>>> import numpy as np
>>> from numpy import linalg as LA
>>> np.set_printoptions(precision=2, suppress=True, linewidth=100)
>>> E = np.loadtxt("x.csv", delimiter=",")
>>> E.round(2) + 0
array([[-0.2 , -0.26,  0.76,  0.56,  0.  ],
       [ 0.69, -0.33,  0.37, -0.41,  0.32],
       [-0.53, -0.75, -0.19, -0.28,  0.23],
       [-0.33,  0.48,  0.21, -0.17,  0.76],
       [ 0.3 , -0.18, -0.45,  0.64,  0.51]])
>>> rng = np.random.default_rng(1324)
>>> lab = rng.permutation(5)
>>> out = E[:, lab] * rng.choice([-1, 1], 5)
>>> out.round(2) + 0
array([[-0.2 ,  0.  ,  0.26, -0.76, -0.56],
       [ 0.69,  0.32,  0.33, -0.37,  0.41],
       [-0.53,  0.23,  0.75,  0.19,  0.28],
       [-0.33,  0.76, -0.48, -0.21,  0.17],
       [ 0.3 ,  0.51,  0.18,  0.45, -0.64]])
>>> U, _, vt = LA.svd(E.T @ out)
>>> lab
array([0, 4, 1, 2, 3])
>>> np.round(E[:, 1] @ E[:, 2], 2)
np.float64(0.0)
>>> np.round(E.T @ E, 2) + 0
array([[1., 0., 0., 0., 0.],
       [0., 1., 0., 0., 0.],
       [0., 0., 1., 0., 0.],
       [0., 0., 0., 1., 0.],
       [0., 0., 0., 0., 1.]])
>>> np.round(LA.pinv(E), 2) + 0
array([[-0.2 ,  0.69, -0.53, -0.33,  0.3 ],
       [-0.26, -0.33, -0.75,  0.48, -0.18],
       [ 0.76,  0.37, -0.19,  0.21, -0.45],
       [ 0.56, -0.41, -0.28, -0.17,  0.64],
       [ 0.  ,  0.32,  0.23,  0.76,  0.51]])
>>> LA.svd(E, compute_uv=False)
array([1., 1., 1., 1., 1.])
>>> W0 = np.load("arr.npy")
>>> W0
array([[ -5,   5,  25,  11,   5,   3,  -4,  11],
       [  5,   6,   7,  -1,   1,   6,   7,  -3],
       [-14,   4,  15,  21,  15,  -4,   0,  -1],
       [ -4,   5,  28,  19,  26,   4,  20, -18],
       [ -2,  -2,   9,   5,   8,   2,  -3,  -5],
       [-12,  16,  28,   7,  -1,   4,   9,  15],
       [ -9,  10,  22,  20,  16,   2,   7,  -4],
       [  1,   0,  16,   7,   2,  11,  -7,   4],
       [  0,   3,  22,   7,   2,   3,  -1,  -3],
       [-12,  15,  15,   2,  12,   0,  18,   1],
       [ -5,  -4,   9,  14,   7,  -5,  -9,   0],
       [ -9,   0,  34,  25,  12,   2,   4,  -1],
       [ -5,   5,  18,   0,  12,   1,   6,  -3],
       [  5,   6,   7,  -1,   1,   6,   7,  -3],
       [ -9,   8,   6,   7,   8,   1,   9,  -1],
       [ -1,   0,  15,   3,  13,  -6,  16,  -7],
       [ -1,  11,  16,   3,   4,  -2,  10,   4],
       [  3,   2,   7,   2,  -6,   9,  -4,   9],
       [  0,  11,  25,  -1,  13,   7,  13,  -6],
       [ -6,   5,   9,   4,   3,  -8,   3,   7]])
>>> # row 13 repeats row 1
>>> vec = np.array([2, 0, 0, 0, 2, 1, 0, 1])
>>> target = W0 @ vec
>>> np.round(LA.solve(W0.T @ W0, W0.T @ target), 2) + 0
array([2., 0., 0., 0., 2., 1., 0., 1.])
>>> target = target + 0.05 * rng.normal(size=20)
>>> target
array([14.  , 15.05, -3.03, 30.01,  9.07, -6.98, 12.02, 20.96,  3.96,  1.05, -1.  ,  6.96, 11.89,
       14.98, -1.92, 10.85,  8.04, 12.03, 26.97, -7.  ])
>>> beta, *_ = LA.lstsq(W0, target)
>>> np.round(W0.T @ (target - W0 @ beta), 2) + 0
array([0., 0., 0., 0., 0., 0., 0., 0.])
>>> Xs = W0 - W0.mean(axis=0)
>>> evecs = LA.svd(Xs)[2][:1]
>>> out = Xs - Xs @ evecs.T @ evecs
>>> out.std(axis=0)
array([4.63, 5.13, 5.84, 6.  , 2.95, 4.73, 6.51, 5.77])
>>> np.cov(Xs @ evecs.T, rowvar=False)
array(157.28)
>>> LA.norm(out, axis=1).round(6).argmax()
np.int64(5)
>>> cov = np.cov(W0, rowvar=False)
>>> cov.shape
(8, 8)
>>> np.median(W0, axis=0)
array([-4.5,  5. , 15.5,  6. ,  7.5,  2. ,  6.5, -1. ])
>>> round(float(np.corrcoef(W0[:, 7], W0[:, 5])[0, 1]), 2)
0.04
>>> np.argwhere(np.triu(np.abs(np.corrcoef(W0.T)) > 0.8, 1))
array([], shape=(0, 2), dtype=int64)
>>> hat = W0 @ LA.solve(W0.T @ W0, W0.T)
>>> round(np.trace(hat), 2)
np.float64(8.0)
>>> np.allclose(hat @ hat, hat)
True
>>> Z = W0[[9, 5]].astype(float)
>>> for _ in range(7):
...     lab = LA.norm(W0[:, None] - Z, axis=-1).argmin(axis=1)
...     Z = np.array([W0[lab == j].mean(axis=0) for j in range(2)])
... 
>>> lab
array([1, 0, 0, 0, 0, 1, 0, 1, 1, 0, 0, 1, 0, 0, 0, 0, 0, 1, 0, 0])
>>> Z[1] - Z[0]
array([ 0.48, -1.38,  7.64,  3.05, -7.6 ,  5.05, -7.93,  8.62])
>>> F = np.loadtxt("test0.csv", delimiter=",")
>>> F
array([[-0.1 ,  1.4 ,  1.3 ,  1.1 ,  0.9 , -0.8 ,  1.3 , -1.3 , -0.2 , -1.5 ],
       [-0.5 ,  0.2 ,  1.3 , -1.3 ,  0.2 , -1.1 ,  2.1 ,  0.  ,  0.4 ,  2.1 ],
       [-0.03,  1.3 ,  1.07,  1.33,  0.74, -1.34,  1.53, -1.27, -0.62, -1.77],
       [ 0.6 ,  0.5 ,  1.1 , -0.5 ,  0.6 ,  1.4 ,  1.9 , -0.4 ,  0.6 , -0.1 ],
       [ 1.4 , -0.1 , -0.3 , -0.4 ,  0.6 , -0.3 , -1.3 , -0.7 ,  1.2 , -0.2 ],
       [ 0.8 ,  0.5 , -0.7 , -2.1 , -0.2 , -1.1 ,  1.9 , -1.  , -0.5 , -0.6 ],
       [ 0.5 ,  0.1 ,  0.2 ,  0.5 ,  1.3 , -1.  , -0.9 ,  1.2 ,  0.6 ,  0.2 ],
       [ 1.1 ,  0.1 ,  1.  ,  0.3 ,  1.  , -1.4 , -0.5 ,  1.4 , -0.7 ,  2.2 ],
       [ 0.  ,  0.3 , -2.5 , -1.4 ,  0.6 , -0.4 , -0.7 ,  0.4 ,  1.4 , -0.3 ],
       [ 0.9 ,  0.4 ,  2.  , -0.4 , -2.2 , -0.4 , -0.1 ,  0.4 ,  0.3 ,  1.4 ]])
>>> lab = rng.permutation(10)
>>> lab
array([4, 2, 9, 8, 7, 5, 6, 3, 0, 1])
>>> out = F[lab][:, lab]
>>> np.round(np.trace(out), 2)
np.float64(3.47)
>>> out
array([[ 0.6 , -0.3 , -0.2 ,  1.2 , -0.7 , -0.3 , -1.3 , -0.4 ,  1.4 , -0.1 ],
       [ 0.74,  1.07, -1.77, -0.62, -1.27, -1.34,  1.53,  1.33, -0.03,  1.3 ],
       [-2.2 ,  2.  ,  1.4 ,  0.3 ,  0.4 , -0.4 , -0.1 , -0.4 ,  0.9 ,  0.4 ],
       [ 0.6 , -2.5 , -0.3 ,  1.4 ,  0.4 , -0.4 , -0.7 , -1.4 ,  0.  ,  0.3 ],
       [ 1.  ,  1.  ,  2.2 , -0.7 ,  1.4 , -1.4 , -0.5 ,  0.3 ,  1.1 ,  0.1 ],
       [-0.2 , -0.7 , -0.6 , -0.5 , -1.  , -1.1 ,  1.9 , -2.1 ,  0.8 ,  0.5 ],
       [ 1.3 ,  0.2 ,  0.2 ,  0.6 ,  1.2 , -1.  , -0.9 ,  0.5 ,  0.5 ,  0.1 ],
       [ 0.6 ,  1.1 , -0.1 ,  0.6 , -0.4 ,  1.4 ,  1.9 , -0.5 ,  0.6 ,  0.5 ],
       [ 0.9 ,  1.3 , -1.5 , -0.2 , -1.3 , -0.8 ,  1.3 ,  1.1 , -0.1 ,  1.4 ],
       [ 0.2 ,  1.3 ,  2.1 ,  0.4 ,  0.  , -1.1 ,  2.1 , -1.3 , -0.5 ,  0.2 ]])
